>>> import numpy as np
>>> np.set_printoptions(suppress=True, linewidth=120)
>>> rd = lambda a: np.round(a, 2) + 0
>>> m1 = np.load("m.npy")
>>> print(m1)
[[2 2 2 2]
 [2 4 4 4]
 [2 4 6 6]
 [2 4 6 8]]
>>> B = np.array([[1, 3, 1], [0, 2, -1], [1, -3, 1], [-2, 2, -3]])
>>> print(np.linalg.matrix_rank(np.vstack([m1, B.T])))
4
>>> print(np.einsum("ik,kj->ji", m1, B))
[[  0  -2  -4  -8]
 [  8  10   8  12]
 [ -4 -10 -14 -20]]
>>> print(np.vstack([m1, B.T]).shape)
(7, 4)
>>> print(m1 @ B)
[[  0   8  -4]
 [ -2  10 -10]
 [ -4   8 -14]
 [ -8  12 -20]]
>>> print(np.einsum("ik,kj->ij", m1, B))
[[  0   8  -4]
 [ -2  10 -10]
 [ -4   8 -14]
 [ -8  12 -20]]
>>> print(np.einsum("ij->j", m1))
[ 8 14 18 20]
>>> print(np.linalg.matrix_rank(m1 @ B))
3
>>> Uu, sv, vt = np.linalg.svd(m1, full_matrices=False)
>>> print(rd(np.sqrt((sv ** 2).sum())), rd(np.linalg.norm(m1)))
16.73 16.73
>>> print(rd(np.cumsum(sv ** 2) / np.sum(sv ** 2)))
[0.98 1.   1.   1.  ]
>>> print(np.abs(Uu[:, 0]).round(6).argmax())
3
>>> ev, vecs = np.linalg.eigh(m1)
>>> x = np.array([2, 2, -3, -3])
>>> print(rd(vecs * np.sqrt(ev) @ vecs.T))
[[1.22 0.52 0.37 0.32]
 [0.52 1.59 0.84 0.7 ]
 [0.37 0.84 1.92 1.22]
 [0.32 0.7  1.22 2.44]]
>>> print((np.sign(vecs[:, -1].round(6)) == np.sign(vecs[0, -1].round(6))).astype(int))
[1 1 1 1]
>>> x = np.ones(4)
>>> for _ in range(4):
...     x = m1 @ x
...     x /= np.linalg.norm(x)
...     print(round(x @ m1 @ x, 2))
... 
16.56
16.58
16.58
16.58
>>> print(rd(np.linalg.eigvalsh(m1)[-1]))
16.58
>>> t = np.radians(30)
>>> r_ = np.eye(4)
>>> r_[1, 1] = r_[0, 0] = np.cos(t)
>>> r_[1, 0], r_[0, 1] = -np.sin(t), np.sin(t)
>>> print(rd(r_))
[[ 0.87  0.5   0.    0.  ]
 [-0.5   0.87  0.    0.  ]
 [ 0.    0.    1.    0.  ]
 [ 0.    0.    0.    1.  ]]
>>> B = m1 @ r_.T
>>> print(np.allclose(np.linalg.norm(m1, axis=1), np.linalg.norm(B, axis=1)))
True
>>> print(rd(B))
[[2.73 0.73 2.   2.  ]
 [3.73 2.46 4.   4.  ]
 [3.73 2.46 6.   6.  ]
 [3.73 2.46 6.   8.  ]]
